% ipython --no-banner

In [1]: import numpy as np

In [2]: import numpy.linalg as la

In [3]: np.set_printoptions(precision=3, suppress=True, linewidth=160, floatmode="fixed")

In [4]: W0 = np.load("w.npy")

In [5]: W0
Out[5]: 
array([[-2,  5,  2, -5, -5, -1,  4,  1, -5, -3],
       [-1,  1,  4,  3,  2,  5,  1,  4, -3, -2],
       [-2,  2, -3,  3, -1,  5,  3, -1, -5,  0],
       [ 4,  0,  0, -3,  1,  5,  0, -1, -4,  3],
       [-4,  4,  3, -5,  5,  5,  4, -4,  2, -5],
       [ 2, -1,  1,  4, -4,  2, -5, -1, -4, -5],
       [ 0,  4,  0, -3, -1,  4,  4, -4, -2, -4],
       [-4,  3,  1, -4,  0, -2,  0,  5, -2, -3],
       [ 1,  0, -3, -5,  3, -2,  1,  1, -4,  0],
       [ 3, -4,  1,  4, -2, -4, -2,  5,  1, -3]])

In [6]: out = la.inv(W0)

In [7]: round(float(la.slogdet(W0)[0]), 3)
Out[7]: 1.0

In [8]: np.allclose(out, W0.T)
Out[8]: False

In [9]: (np.abs(out) > 1e-9).astype(int)
Out[9]: 
array([[1, 1, 1, 1, 1, 1, 1, 1, 1, 1],
       [1, 1, 1, 1, 1, 1, 1, 1, 1, 1],
       [1, 1, 1, 1, 1, 1, 1, 1, 1, 1],
       [1, 1, 1, 1, 1, 1, 1, 1, 1, 1],
       [1, 1, 1, 1, 1, 1, 1, 1, 1, 1],
       [1, 1, 1, 1, 1, 1, 1, 1, 1, 1],
       [1, 1, 1, 1, 1, 1, 1, 1, 1, 1],
       [1, 1, 1, 1, 1, 1, 1, 1, 1, 1],
       [1, 1, 1, 1, 1, 1, 1, 1, 1, 1],
       [1, 1, 1, 1, 1, 1, 1, 1, 1, 1]])

In [10]: round(la.cond(W0), 3)
Out[10]: np.float64(26.14)

In [11]: q, V = la.qr(W0[:, :1])[0], la.qr(W0[:, 1:])[0]

In [12]: sigma = la.svd(q.T @ V, compute_uv=False)

In [13]: round(float(la.norm(q @ q.T - V @ V.T, 2)), 3)
Out[13]: 1.0

In [14]: (sigma > 0.9).sum()
Out[14]: np.int64(1)

In [15]: rng = np.random.default_rng(643759)

In [16]: labels = rng.permutation(10)

In [17]: labels
Out[17]: array([5, 6, 1, 0, 8, 7, 2, 9, 4, 3])

In [18]: out = W0[labels][:, labels]

In [19]: np.diag(out)
Out[19]: array([ 2,  4,  1, -2, -4,  5, -3, -3,  5, -3])

In [20]: np.trace(out)
Out[20]: np.int64(2)

In [21]: np.sort(np.abs(la.eigvals(out)))
Out[21]: array([ 2.185,  2.185,  5.752,  5.752,  6.061,  7.482,  7.482, 10.838, 10.838, 10.852])

In [22]: out = W0[0, 0] * W0[1:] - np.outer(W0[1:, 0], W0[0])

In [23]: out
Out[23]: 
array([[  0,   3,  -6, -11,  -9, -11,   2,  -7,   1,   1],
       [  0,   6,  10, -16,  -8, -12,   2,   4,   0,  -6],
       [  0, -20,  -8,  26,  18,  -6, -16,  -2,  28,   6],
       [  0,  12,   2, -10, -30, -14,   8,  12, -24,  -2],
       [  0,  -8,  -6,   2,  18,  -2,   2,   0,  18,  16],
       [  0,  -8,   0,   6,   2,  -8,  -8,   8,   4,   8],
       [  0,  14,   6, -12, -20,   0,  16,  -6, -16,  -6],
       [  0,  -5,   4,  15,  -1,   5,  -6,  -3,  13,   3],
       [  0,  -7,  -8,   7,  19,  11,  -8, -13,  13,  15]])

In [24]: W0[:, 0] / W0[0, 0]
Out[24]: array([ 1.000,  0.500,  1.000, -2.000,  2.000, -1.000, -0.000,  2.000, -0.500, -1.500])

In [25]: la.matrix_rank(out), la.matrix_rank(W0)
Out[25]: (np.int64(9), np.int64(10))

In [26]: C = np.array([[-2, 1, 0, 2, 0, 3]])

In [27]: arr = rng.normal(size=(20, 1)) @ C + np.array([2, 2, 1, 0, 2, 0])

In [28]: arr
Out[28]: 
array([[ 0.398,  2.801,  1.000,  1.602,  2.000,  2.403],
       [ 0.860,  2.570,  1.000,  1.140,  2.000,  1.710],
       [-1.970,  3.985,  1.000,  3.970,  2.000,  5.955],
       [ 0.227,  2.887,  1.000,  1.773,  2.000,  2.660],
       [ 2.541,  1.729,  1.000, -0.541,  2.000, -0.812],
       [ 3.196,  1.402,  1.000, -1.196,  2.000, -1.794],
       [ 2.989,  1.506,  1.000, -0.989,  2.000, -1.483],
       [ 0.195,  2.902,  1.000,  1.805,  2.000,  2.707],
       [-1.606,  3.803,  1.000,  3.606,  2.000,  5.409],
       [ 3.946,  1.027,  1.000, -1.946,  2.000, -2.919],
       [ 1.145,  2.427,  1.000,  0.855,  2.000,  1.282],
       [ 2.594,  1.703,  1.000, -0.594,  2.000, -0.891],
       [ 3.620,  1.190,  1.000, -1.620,  2.000, -2.431],
       [ 0.777,  2.612,  1.000,  1.223,  2.000,  1.835],
       [ 0.115,  2.943,  1.000,  1.885,  2.000,  2.828],
       [ 1.993,  2.004,  1.000,  0.007,  2.000,  0.011],
       [ 1.884,  2.058,  1.000,  0.116,  2.000,  0.173],
       [ 2.167,  1.916,  1.000, -0.167,  2.000, -0.251],
       [ 1.737,  2.132,  1.000,  0.263,  2.000,  0.395],
       [ 0.964,  2.518,  1.000,  1.036,  2.000,  1.554]])

In [29]: round(np.trace(la.pinv(arr) @ arr), 3)
Out[29]: np.float64(2.0)

In [30]: np.unique(arr.round(6), axis=0).shape
Out[30]: (20, 6)

In [31]: np.abs(np.diag(la.qr(arr)[1])) > 1e-9
Out[31]: array([ True,  True, False, False, False, False])

In [32]: np.allclose(arr[:-1].T @ la.lstsq(arr[:-1].T, arr[-1])[0], arr[-1])
Out[32]: True

In [33]: arr @ la.pinv(arr) @ arr
Out[33]: 
array([[ 0.398,  2.801,  1.000,  1.602,  2.000,  2.403],
       [ 0.860,  2.570,  1.000,  1.140,  2.000,  1.710],
       [-1.970,  3.985,  1.000,  3.970,  2.000,  5.955],
       [ 0.227,  2.887,  1.000,  1.773,  2.000,  2.660],
       [ 2.541,  1.729,  1.000, -0.541,  2.000, -0.812],
       [ 3.196,  1.402,  1.000, -1.196,  2.000, -1.794],
       [ 2.989,  1.506,  1.000, -0.989,  2.000, -1.483],
       [ 0.195,  2.902,  1.000,  1.805,  2.000,  2.707],
       [-1.606,  3.803,  1.000,  3.606,  2.000,  5.409],
       [ 3.946,  1.027,  1.000, -1.946,  2.000, -2.919],
       [ 1.145,  2.427,  1.000,  0.855,  2.000,  1.282],
       [ 2.594,  1.703,  1.000, -0.594,  2.000, -0.891],
       [ 3.620,  1.190,  1.000, -1.620,  2.000, -2.431],
       [ 0.777,  2.612,  1.000,  1.223,  2.000,  1.835],
       [ 0.115,  2.943,  1.000,  1.885,  2.000,  2.828],
       [ 1.993,  2.004,  1.000,  0.007,  2.000,  0.011],
       [ 1.884,  2.058,  1.000,  0.116,  2.000,  0.173],
       [ 2.167,  1.916,  1.000, -0.167,  2.000, -0.251],
       [ 1.737,  2.132,  1.000,  0.263,  2.000,  0.395],
       [ 0.964,  2.518,  1.000,  1.036,  2.000,  1.554]])

In [34]: la.lstsq(arr[:-1].T, arr[-1])[2]
Out[34]: np.int32(2)
